% ipython --no-banner

In [1]: import numpy as np

In [2]: np.set_printoptions(precision=2, suppress=True, linewidth=100)

In [3]: rnd = lambda a: np.round(a, 2) + 0

In [4]: F = np.load("arr.npy")

In [5]: F
Out[5]: 
array([[ 4,  4,  4,  4,  4],
       [ 4,  8,  8,  8,  8],
       [ 4,  8, 12, 12, 12],
       [ 4,  8, 12, 16, 16],
       [ 4,  8, 12, 16, 20]])

In [6]: x = np.array([0, 0, -2, -3, 0])

In [7]: rhs = F @ x

In [8]: c, lr = np.zeros(5), 1 / np.linalg.norm(F, 2) ** 2

In [9]: for i in range(50):
   ...:     c -= lr * F.T @ (F @ c - rhs)
   ...:     if i % 10 == 0: print(i, round(np.linalg.norm(F @ c - rhs), 2))
   ...: 
0 5.31
10 5.19
20 5.08
30 4.97
40 4.87

In [10]: rnd(c)
Out[10]: array([-0.37, -0.81, -1.3 , -1.5 , -1.37])

In [11]: rnd(np.linalg.cond(F))
Out[11]: np.float64(45.46)

In [12]: ev, V = np.linalg.eig(F)

In [13]: rnd(np.sort(np.linalg.eigvals(np.linalg.inv(F))))
Out[13]: array([0.02, 0.17, 0.43, 0.71, 0.92])

In [14]: rnd(np.prod(ev))
Out[14]: np.float64(1024.0)

In [15]: rnd(np.sort(np.linalg.eigvals(F.T)))
Out[15]: array([ 1.09,  1.41,  2.33,  5.79, 49.37])

In [16]: rnd(F @ V[:, 0] - ev[0] * V[:, 0])
Out[16]: array([0., 0., 0., 0., 0.])

In [17]: J = np.load("m.npy")

In [18]: J
Out[18]: 
array([[0, 2, 0],
       [1, 1, 3],
       [1, 1, 3],
       [1, 2, 3],
       [1, 1, 3],
       [1, 1, 3],
       [0, 2, 0],
       [2, 1, 6]])

In [19]: # null space of dimension 1

In [20]: rk = np.linalg.matrix_rank(J)

In [21]: rk
Out[21]: np.int64(2)

In [22]: ns = np.linalg.svd(J)[2][rk:].T

In [23]: rnd(ns[:, 0] / ns[np.abs(ns[:, 0]).round(6).argmax(), 0])
Out[23]: array([ 1.  ,  0.  , -0.33])

In [24]: rnd(J @ ns)
Out[24]: 
array([[0.],
       [0.],
       [0.],
       [0.],
       [0.],
       [0.],
       [0.],
       [0.]])

In [25]: Uu, sv, vt = np.linalg.svd(J)

In [26]: rnd(sv)
Out[26]: array([9.89, 3.01, 0.  ])

In [27]: np.argmax(sv[:-1] / (sv[1:] + 1e-6)) + 1
Out[27]: np.int64(2)

In [28]: out = Uu[:, :2] @ np.diag(sv[:2]) @ vt[:2]

In [29]: rnd(out)
Out[29]: 
array([[0., 2., 0.],
       [1., 1., 3.],
       [1., 1., 3.],
       [1., 2., 3.],
       [1., 1., 3.],
       [1., 1., 3.],
       [0., 2., 0.],
       [2., 1., 6.]])

In [30]: rnd(np.abs(J - out).max())
Out[30]: np.float64(0.0)

In [31]: np.linalg.matrix_rank(out)
Out[31]: np.int64(2)

In [32]: rnd(np.linalg.norm(J - out, 2)), rnd(sv[2])
Out[32]: (np.float64(0.0), np.float64(0.0))

In [33]: Uu, sv, vt = np.linalg.svd(J)

In [34]: V = vt[:(sv > 1e-8).sum()]

In [35]: rng = np.random.default_rng(48)

In [36]: x = J[1] + 2 * J[0] + rng.integers(2) * np.eye(3)[0]

In [37]: x
Out[37]: array([1., 5., 3.])

In [38]: np.linalg.matrix_rank(np.vstack([J, x]))
Out[38]: np.int64(2)

In [39]: np.allclose(V.T @ V @ x, x)
Out[39]: True

In [40]: rnd(np.diag(V.T @ V))
Out[40]: array([0.1, 1. , 0.9])

In [41]: rnd(np.linalg.norm(x - V.T @ V @ x))
Out[41]: np.float64(0.0)

In [42]: np.allclose(J[:-1].T @ np.linalg.lstsq(J[:-1].T, J[-1])[0], J[-1])
Out[42]: True

In [43]: rnd(J @ np.linalg.pinv(J) @ J)
Out[43]: 
array([[0., 2., 0.],
       [1., 1., 3.],
       [1., 1., 3.],
       [1., 2., 3.],
       [1., 1., 3.],
       [1., 1., 3.],
       [0., 2., 0.],
       [2., 1., 6.]])

In [44]: t = np.radians(36)

In [45]: Rm = np.eye(3)

In [46]: Rm[2, 2] = Rm[1, 1] = np.cos(t)

In [47]: Rm[2, 1], Rm[1, 2] = -np.sin(t), np.sin(t)

In [48]: rnd(Rm)
Out[48]: 
array([[ 1.  ,  0.  ,  0.  ],
       [ 0.  ,  0.81,  0.59],
       [ 0.  , -0.59,  0.81]])

In [49]: out = J @ Rm.T

In [50]: rnd(np.linalg.svd(J, compute_uv=False)), rnd(np.linalg.svd(out, compute_uv=False))
Out[50]: (array([9.89, 3.01, 0.  ]), array([9.89, 3.01, 0.  ]))

In [51]: A = np.loadtxt("w.csv", delimiter=",")

In [52]: A
Out[52]: 
array([[ 7.15, -3.48,  1.25,  4.49,  1.13,  3.44],
       [ 7.76, -1.4 ,  0.41,  5.76,  1.67,  2.7 ],
       [-4.96,  1.09,  3.59, -2.43, -1.86, -1.54],
       [-2.48, -3.54, -1.14, -1.51,  4.71,  1.86],
       [-1.2 , -0.3 , -3.18, -1.96,  4.33,  1.52],
       [ 6.91, -3.39,  1.23,  3.6 ,  3.02,  4.16],
       [-3.69,  1.77,  2.08, -1.47,  0.13, -2.02],
       [ 9.18, -0.91,  0.87,  3.48,  0.47,  2.86],
       [ 8.58, -2.52,  1.09,  2.59, -0.64,  3.45],
       [ 7.57, -1.94,  2.74,  3.44,  1.06,  1.76],
       [-2.87,  2.16,  2.95, -0.41, -1.92, -1.56],
       [-3.18, -2.81, -1.13, -0.19,  3.53, -0.95],
       [ 7.56, -1.19,  2.11,  1.76, -0.46,  3.53],
       [ 7.9 , -2.01,  2.26,  2.  ,  0.43,  2.16]])

In [53]: cov = np.cov(A, rowvar=False)

In [54]: rnd(np.corrcoef(A[:, 4], A[:, 3])[0, 1])
Out[54]: np.float64(-0.04)

In [55]: rnd(np.linalg.eigvalsh(cov)[::-1])
Out[55]: array([42.65,  9.25,  1.51,  1.28,  0.39,  0.33])

In [56]: rnd(np.polyfit(A[:, 4], A[:, 3], 1))
Out[56]: array([-0.06,  1.43])

In [57]: cov.shape
Out[57]: (6, 6)

In [58]: np.argsort(-A.std(axis=0).round(6), kind="stable")
Out[58]: array([0, 3, 5, 4, 1, 2])
